$ python3 -q
>>> import numpy as np
>>> np.set_printoptions(precision=1, suppress=True, linewidth=200)
>>> X = np.loadtxt("out15.csv", delimiter=",")
>>> X
array([[-28.,   0.,   0.,   1.,  -2.,   7.,   3.,   7.,   3.,  -6.,   7.],
       [ -1., -21.,  -1.,  -7.,  -8.,   0.,  -5.,  -2.,  -7.,   7.,  -5.],
       [ -5.,  -5., -36.,  -7.,   6.,   6.,   6.,   4.,  -5.,   4.,  -8.],
       [ -5.,  -3.,   2., -16.,  -1.,  -6.,  -1.,  -7.,   9.,  -6.,   7.],
       [  3.,  -5.,  -8.,  -1.,  41.,  -1.,   5.,  -3.,  -7.,   9.,   6.],
       [ -3.,  -2.,   3.,  -5.,  -3., -18.,   2.,   1.,   2.,   1.,   3.],
       [  2.,  -9.,   0.,   5.,  -7.,   1.,  -4.,   2.,  -4.,   6.,   2.],
       [  1.,  -5.,  -6.,  -4.,  -4.,  -8.,   7., -32.,  -3.,   2.,   4.],
       [ -8.,  -5.,   4.,   2.,  -6.,   0.,   3.,   5.,  15.,  -7.,   6.],
       [  6.,  -7.,  -4.,   1.,   9.,   8.,  -3.,  -8.,   7., -12.,  -2.],
       [ -5.,  -8.,   0.,  -9.,  -9.,  -8.,   7.,  -9.,  -5.,   1.,  23.]])
>>> q, V = np.linalg.qr(X[:, :7])[0], np.linalg.qr(X[:, 7:])[0]
>>> s = np.linalg.svd(q.T @ V, compute_uv=False)
>>> s
array([0.9, 0.8, 0.5, 0.3])
>>> np.degrees(np.arccos(s.clip(0, 1)))
array([20.1, 41.2, 58.7, 74.7])
>>> round(np.linalg.norm(q @ q.T - V @ V.T, 2), 1)
np.float64(1.0)
>>> x = np.array([3, -4, 4, -2, 0, 4, -3, 2, 4, 4, -4])
>>> h1 = np.maximum(X @ x, 0)
>>> np.tanh(X @ x)
array([-1.,  1., -1., -1., -1., -1.,  1., -1.,  1.,  1., -1.])
>>> np.flatnonzero(h1 > 1e-9)
array([1, 6, 8, 9])
>>> np.maximum(X @ (3 * x), 0)
array([  0., 366.,   0.,   0.,   0.,   0., 156.,   0.,  51., 123.,   0.])
>>> X * (h1 > 1e-9)[:, None]
array([[ -0.,   0.,   0.,   0.,  -0.,   0.,   0.,   0.,   0.,  -0.,   0.],
       [ -1., -21.,  -1.,  -7.,  -8.,   0.,  -5.,  -2.,  -7.,   7.,  -5.],
       [ -0.,  -0.,  -0.,  -0.,   0.,   0.,   0.,   0.,  -0.,   0.,  -0.],
       [ -0.,  -0.,   0.,  -0.,  -0.,  -0.,  -0.,  -0.,   0.,  -0.,   0.],
       [  0.,  -0.,  -0.,  -0.,   0.,  -0.,   0.,  -0.,  -0.,   0.,   0.],
       [ -0.,  -0.,   0.,  -0.,  -0.,  -0.,   0.,   0.,   0.,   0.,   0.],
       [  2.,  -9.,   0.,   5.,  -7.,   1.,  -4.,   2.,  -4.,   6.,   2.],
       [  0.,  -0.,  -0.,  -0.,  -0.,  -0.,   0.,  -0.,  -0.,   0.,   0.],
       [ -8.,  -5.,   4.,   2.,  -6.,   0.,   3.,   5.,  15.,  -7.,   6.],
       [  6.,  -7.,  -4.,   1.,   9.,   8.,  -3.,  -8.,   7., -12.,  -2.],
       [ -0.,  -0.,   0.,  -0.,  -0.,  -0.,   0.,  -0.,  -0.,   0.,   0.]])
>>> Y = X / np.linalg.norm(X, axis=1, keepdims=True)
>>> cov = Y @ Y.T
>>> np.argwhere(np.triu(np.abs(cov) > 0.95, 1))
array([], shape=(0, 2), dtype=int64)
>>> (np.abs(cov) > 0.9).astype(int)
array([[1, 0, 0, 0, 0, 0, 0, 0, 0, 0, 0],
       [0, 1, 0, 0, 0, 0, 0, 0, 0, 0, 0],
       [0, 0, 1, 0, 0, 0, 0, 0, 0, 0, 0],
       [0, 0, 0, 1, 0, 0, 0, 0, 0, 0, 0],
       [0, 0, 0, 0, 1, 0, 0, 0, 0, 0, 0],
       [0, 0, 0, 0, 0, 1, 0, 0, 0, 0, 0],
       [0, 0, 0, 0, 0, 0, 1, 0, 0, 0, 0],
       [0, 0, 0, 0, 0, 0, 0, 1, 0, 0, 0],
       [0, 0, 0, 0, 0, 0, 0, 0, 1, 0, 0],
       [0, 0, 0, 0, 0, 0, 0, 0, 0, 1, 0],
       [0, 0, 0, 0, 0, 0, 0, 0, 0, 0, 1]])
>>> round(np.degrees(np.arccos(np.clip(cov[7, 0], -1, 1))), 1)
np.float64(104.3)
>>> cov.round(1) + 0
array([[ 1. , -0.1,  0.1,  0.2, -0.2,  0. , -0.1, -0.2,  0.6, -0.2,  0.2],
       [-0.1,  1. ,  0.2,  0.1, -0.1,  0.1,  0.7,  0.2, -0.1,  0. ,  0.3],
       [ 0.1,  0.2,  1. , -0.1,  0.3, -0.2,  0. ,  0.1, -0.3,  0.1, -0.1],
       [ 0.2,  0.1, -0.1,  1. , -0.1,  0.5, -0.4,  0.4,  0.4,  0.2,  0.6],
       [-0.2, -0.1,  0.3, -0.1,  1. , -0.1, -0.3,  0.1, -0.4,  0.3, -0.1],
       [ 0. ,  0.1, -0.2,  0.5, -0.1,  1. ,  0. ,  0.2,  0.2, -0.5,  0.5],
       [-0.1,  0.7,  0. , -0.4, -0.3,  0. ,  1. ,  0. ,  0. , -0.2,  0.2],
       [-0.2,  0.2,  0.1,  0.4,  0.1,  0.2,  0. ,  1. , -0.2,  0.2,  0.5],
       [ 0.6, -0.1, -0.3,  0.4, -0.4,  0.2,  0. , -0.2,  1. ,  0.1,  0.2],
       [-0.2,  0. ,  0.1,  0.2,  0.3, -0.5, -0.2,  0.2,  0.1,  1. , -0.2],
       [ 0.2,  0.3, -0.1,  0.6, -0.1,  0.5,  0.2,  0.5,  0.2, -0.2,  1. ]])
>>> cov[7].round(1) + 0
array([-0.2,  0.2,  0.1,  0.4,  0.1,  0.2,  0. ,  1. , -0.2,  0.2,  0.5])
>>> round(float(np.abs(np.linalg.eigvals(X)).max()), 1)
40.9
>>> np.allclose(X @ X.T, X.T @ X)
False
>>> (X + X.T) / 2
array([[-28. ,  -0.5,  -2.5,  -2. ,   0.5,   2. ,   2.5,   4. ,  -2.5,   0. ,   1. ],
       [ -0.5, -21. ,  -3. ,  -5. ,  -6.5,  -1. ,  -7. ,  -3.5,  -6. ,   0. ,  -6.5],
       [ -2.5,  -3. , -36. ,  -2.5,  -1. ,   4.5,   3. ,  -1. ,  -0.5,   0. ,  -4. ],
       [ -2. ,  -5. ,  -2.5, -16. ,  -1. ,  -5.5,   2. ,  -5.5,   5.5,  -2.5,  -1. ],
       [  0.5,  -6.5,  -1. ,  -1. ,  41. ,  -2. ,  -1. ,  -3.5,  -6.5,   9. ,  -1.5],
       [  2. ,  -1. ,   4.5,  -5.5,  -2. , -18. ,   1.5,  -3.5,   1. ,   4.5,  -2.5],
       [  2.5,  -7. ,   3. ,   2. ,  -1. ,   1.5,  -4. ,   4.5,  -0.5,   1.5,   4.5],
       [  4. ,  -3.5,  -1. ,  -5.5,  -3.5,  -3.5,   4.5, -32. ,   1. ,  -3. ,  -2.5],
       [ -2.5,  -6. ,  -0.5,   5.5,  -6.5,   1. ,  -0.5,   1. ,  15. ,   0. ,   0.5],
       [  0. ,   0. ,   0. ,  -2.5,   9. ,   4.5,   1.5,  -3. ,   0. , -12. ,  -0.5],
       [  1. ,  -6.5,  -4. ,  -1. ,  -1.5,  -2.5,   4.5,  -2.5,   0.5,  -0.5,  23. ]])
>>> (X - X.T) / 2
array([[ 0. ,  0.5,  2.5,  3. , -2.5,  5. ,  0.5,  3. ,  5.5, -6. ,  6. ],
       [-0.5,  0. ,  2. , -2. , -1.5,  1. ,  2. ,  1.5, -1. ,  7. ,  1.5],
       [-2.5, -2. ,  0. , -4.5,  7. ,  1.5,  3. ,  5. , -4.5,  4. , -4. ],
       [-3. ,  2. ,  4.5,  0. ,  0. , -0.5, -3. , -1.5,  3.5, -3.5,  8. ],
       [ 2.5,  1.5, -7. ,  0. ,  0. ,  1. ,  6. ,  0.5, -0.5,  0. ,  7.5],
       [-5. , -1. , -1.5,  0.5, -1. ,  0. ,  0.5,  4.5,  1. , -3.5,  5.5],
       [-0.5, -2. , -3. ,  3. , -6. , -0.5,  0. , -2.5, -3.5,  4.5, -2.5],
       [-3. , -1.5, -5. ,  1.5, -0.5, -4.5,  2.5,  0. , -4. ,  5. ,  6.5],
       [-5.5,  1. ,  4.5, -3.5,  0.5, -1. ,  3.5,  4. ,  0. , -7. ,  5.5],
       [ 6. , -7. , -4. ,  3.5,  0. ,  3.5, -4.5, -5. ,  7. ,  0. , -1.5],
       [-6. , -1.5,  4. , -8. , -7.5, -5.5,  2.5, -6.5, -5.5,  1.5,  0. ]])
>>> np.linalg.matrix_power(X, 3)
array([[-15536.,   4743.,     47.,   7624.,  -4424.,  19596.,  -3003.,  16529.,   2690.,  -8914.,   -683.],
       [ -9219., -12003.,  -1252.,  -8684.,  -5763.,  -4238.,  -1146.,  -1017.,   -313.,   4041.,  -1894.],
       [-22466., -10384., -42668., -16493.,  11827.,  13043.,   7368.,  10575.,  -1919.,    172.,  -3195.],
       [ -2722.,  -5430.,   -778.,  -6657.,  -6406.,  -5493.,   1002., -13200.,   1069.,  -1650.,   3180.],
       [  2382.,  -9081., -11538.,  -3411.,  70747.,  -1223.,   8877.,  -5816., -14237.,  12498.,  20437.],
       [ -3965.,    373.,   7153.,  -2509.,  -4524.,  -6199.,  -1259.,    996.,   2837.,  -1947.,   1740.],
       [ -2144.,  -2477.,   2216.,   -222., -10398.,   -582.,  -1153.,   6743.,   -591.,   2429.,   -512.],
       [ -6616., -10338., -17477., -16299.,  -6433., -14977.,   9729., -31192.,  -1150.,   2257.,   1957.],
       [ -2508.,    382.,   5120.,   2342., -19833.,   3134.,  -1818.,   4367.,   3531.,  -3961.,   1956.],
       [  6407., -12482., -13307.,  -6411.,   7975.,  -2582.,   4420., -17251.,  -5879.,   6512.,   3173.],
       [ -6039.,  -2824.,    -47.,  -6141., -21490.,  -3826.,    852.,  -6237.,  -1086.,  -2616.,   5505.]])
>>> np.sort(np.abs(np.linalg.eigvals(X)))
array([ 7. ,  7. , 18.9, 18.9, 21.1, 21.1, 21.8, 21.8, 35.1, 35.1, 40.9])
>>> np.trace(X)
np.float64(-88.0)
>>> Y = X[0, 0] * X[1:] - np.outer(X[1:, 0], X[0])
>>> Y
array([[    0.,   588.,    28.,   197.,   222.,     7.,   143.,    63.,   199.,  -202.,   147.],
       [    0.,   140.,  1008.,   201.,  -178.,  -133.,  -153.,   -77.,   155.,  -142.,   259.],
       [    0.,    84.,   -56.,   453.,    18.,   203.,    43.,   231.,  -237.,   138.,  -161.],
       [    0.,   140.,   224.,    25., -1142.,     7.,  -149.,    63.,   187.,  -234.,  -189.],
       [    0.,    56.,   -84.,   143.,    78.,   525.,   -47.,    -7.,   -47.,   -46.,   -63.],
       [    0.,   252.,    -0.,  -142.,   200.,   -42.,   106.,   -70.,   106.,  -156.,   -70.],
       [    0.,   140.,   168.,   111.,   114.,   217.,  -199.,   889.,    81.,   -50.,  -119.],
       [    0.,   140.,  -112.,   -48.,   152.,    56.,   -60.,   -84.,  -396.,   148.,  -112.],
       [    0.,   196.,   112.,   -34.,  -240.,  -266.,    66.,   182.,  -214.,   372.,    14.],
       [    0.,   224.,     0.,   257.,   242.,   259.,  -181.,   287.,   155.,   -58.,  -609.]])
>>> np.flatnonzero(~Y.round(6).any(axis=1))
array([], dtype=int64)
>>> A = np.load("w.npy")
>>> A
array([[ 4, -3, -3,  4, -4,  1,  2,  1],
       [ 5,  0, -4, -1,  1, -4, -5, -1],
       [-5, -5, -1, -5, -4,  1,  1,  2],
       [-4, -4, -3,  0, -1,  1, -4,  1],
       [ 5,  3, -3,  1, -1, -4, -4, -3],
       [-5,  0, -1,  5, -2,  3,  0, -1]])
>>> round(np.linalg.norm(A, 2), 1)
np.float64(14.7)
>>> A[3] @ A[1]
np.int64(6)
>>> round(float(np.linalg.norm(A, 1)), 1), round(np.linalg.norm(A, np.inf), 1)
(28.0, np.float64(24.0))
>>> np.round(np.linalg.norm(A[3] - A[1]), 1)
np.float64(11.5)
>>> A.shape
(6, 8)
>>> np.unravel_index(np.abs(A).argmax(), A.shape)
(np.int64(1), np.int64(0))
>>> np.diff(A, axis=0)
array([[  1,   3,  -1,  -5,   5,  -5,  -7,  -2],
       [-10,  -5,   3,  -4,  -5,   5,   6,   3],
       [  1,   1,  -2,   5,   3,   0,  -5,  -1],
       [  9,   7,   0,   1,   0,  -5,   0,  -4],
       [-10,  -3,   2,   4,  -1,   7,   4,   2]])
>>> np.linalg.rank(A)
Traceback (most recent call last):
  File "<python-input-41>", line 1, in <module>
    np.linalg.rank(A)
    ^^^^^^^^^^^^^^
AttributeError: module 'numpy.linalg' has no attribute 'rank'
>>> A[:, 8]
Traceback (most recent call last):
  File "<python-input-42>", line 1, in <module>
    A[:, 8]
    ~^^^^^^
IndexError: index 8 is out of bounds for axis 1 with size 8
>>> A - A[0]
array([[ 0,  0,  0,  0,  0,  0,  0,  0],
       [ 1,  3, -1, -5,  5, -5, -7, -2],
       [-9, -2,  2, -9,  0,  0, -1,  1],
       [-8, -1,  0, -4,  3,  0, -6,  0],
       [ 1,  6,  0, -3,  3, -5, -6, -4],
       [-9,  3,  2,  1,  2,  2, -2, -2]])
>>> Y = A / np.sqrt((A ** 2).mean(axis=1, keepdims=True))
>>> np.linalg.matrix_rank(A - A.mean(axis=1, keepdims=True))
np.int64(6)
>>> Y[4]
array([ 1.5,  0.9, -0.9,  0.3, -0.3, -1.2, -1.2, -0.9])
>>> def softmax(z):
...     e = np.exp(z - z.max(axis=-1, keepdims=True))
...     return e / e.sum(axis=-1, keepdims=True)
... 
>>> np.round(softmax(A[1] + -1), 1) + 0
array([1., 0., 0., 0., 0., 0., 0., 0.])
>>> np.round(softmax(10 * A[1]), 1) + 0
array([1., 0., 0., 0., 0., 0., 0., 0.])
>>> np.round(softmax(A[1]), 1) + 0
array([1., 0., 0., 0., 0., 0., 0., 0.])
>>> att = A @ A.T / np.sqrt(8)
>>> np.round(softmax(att), 1) + 0
array([[1., 0., 0., 0., 0., 0.],
       [0., 1., 0., 0., 0., 0.],
       [0., 0., 1., 0., 0., 0.],
       [0., 0., 0., 1., 0., 0.],
       [0., 0., 0., 0., 1., 0.],
       [0., 0., 0., 0., 0., 1.]])
>>> softmax(att)[1] @ A
array([ 5. ,  0.1, -4. , -1. ,  1. , -4. , -5. , -1. ])
>>> np.round(softmax(att + np.triu(np.full(att.shape, -np.inf), 1)), 1) + 0
array([[1., 0., 0., 0., 0., 0.],
       [0., 1., 0., 0., 0., 0.],
       [0., 0., 1., 0., 0., 0.],
       [0., 0., 0., 1., 0., 0.],
       [0., 0., 0., 0., 1., 0.],
       [0., 0., 0., 0., 0., 1.]])
>>> M = np.load("test4.npy")
>>> M
array([[5., 1., 1., 1., 1., 1., 1., 1., 1., 1., 1., 1.],
       [1., 5., 1., 1., 1., 1., 1., 1., 1., 1., 1., 1.],
       [1., 1., 5., 1., 1., 1., 1., 1., 1., 1., 1., 1.],
       [1., 1., 1., 5., 1., 1., 1., 1., 1., 1., 1., 1.],
       [1., 1., 1., 1., 5., 1., 1., 1., 1., 1., 1., 1.],
       [1., 1., 1., 1., 1., 5., 1., 1., 1., 1., 1., 1.],
       [1., 1., 1., 1., 1., 1., 5., 1., 1., 1., 1., 1.],
       [1., 1., 1., 1., 1., 1., 1., 5., 1., 1., 1., 1.],
       [1., 1., 1., 1., 1., 1., 1., 1., 5., 1., 1., 1.],
       [1., 1., 1., 1., 1., 1., 1., 1., 1., 5., 1., 1.],
       [1., 1., 1., 1., 1., 1., 1., 1., 1., 1., 5., 1.],
       [1., 1., 1., 1., 1., 1., 1., 1., 1., 1., 1., 5.]])
>>> # equal to its transpose
>>> round(np.abs(np.linalg.eigvals(M)).max(), 1)
np.float64(16.0)
>>> np.trace(M)
np.float64(60.0)
>>> M @ np.ones(12)
array([16., 16., 16., 16., 16., 16., 16., 16., 16., 16., 16., 16.])
>>> (M @ M)[0]
array([36., 20., 20., 20., 20., 20., 20., 20., 20., 20., 20., 20.])
>>> np.fft.fft(M[0])
array([16.+0.j,  4.+0.j,  4.+0.j,  4.+0.j,  4.+0.j,  4.+0.j,  4.+0.j,  4.+0.j,  4.+0.j,  4.+0.j,  4.+0.j,  4.+0.j])
>>> np.sort(np.abs(np.fft.fft(M[0]))), np.sort(np.linalg.svd(M, compute_uv=False))
(array([ 4.,  4.,  4.,  4.,  4.,  4.,  4.,  4.,  4.,  4.,  4., 16.]), array([ 4.,  4.,  4.,  4.,  4.,  4.,  4.,  4.,  4.,  4.,  4., 16.]))
>>> rng = np.random.default_rng(73276)
>>> z = rng.permutation(12)
>>> z
array([ 2,  6, 10,  4,  1,  9,  8,  5,  0,  7, 11,  3])
>>> Y = M[z][:, z]
>>> np.allclose(Y, M)
True
>>> Y
array([[5., 1., 1., 1., 1., 1., 1., 1., 1., 1., 1., 1.],
       [1., 5., 1., 1., 1., 1., 1., 1., 1., 1., 1., 1.],
       [1., 1., 5., 1., 1., 1., 1., 1., 1., 1., 1., 1.],
       [1., 1., 1., 5., 1., 1., 1., 1., 1., 1., 1., 1.],
       [1., 1., 1., 1., 5., 1., 1., 1., 1., 1., 1., 1.],
       [1., 1., 1., 1., 1., 5., 1., 1., 1., 1., 1., 1.],
       [1., 1., 1., 1., 1., 1., 5., 1., 1., 1., 1., 1.],
       [1., 1., 1., 1., 1., 1., 1., 5., 1., 1., 1., 1.],
       [1., 1., 1., 1., 1., 1., 1., 1., 5., 1., 1., 1.],
       [1., 1., 1., 1., 1., 1., 1., 1., 1., 5., 1., 1.],
       [1., 1., 1., 1., 1., 1., 1., 1., 1., 1., 5., 1.],
       [1., 1., 1., 1., 1., 1., 1., 1., 1., 1., 1., 5.]])
>>> np.sort(np.abs(np.linalg.eigvals(Y)))
array([ 4.,  4.,  4.,  4.,  4.,  4.,  4.,  4.,  4.,  4.,  4., 16.])
>>> np.trace(Y)
np.float64(60.0)
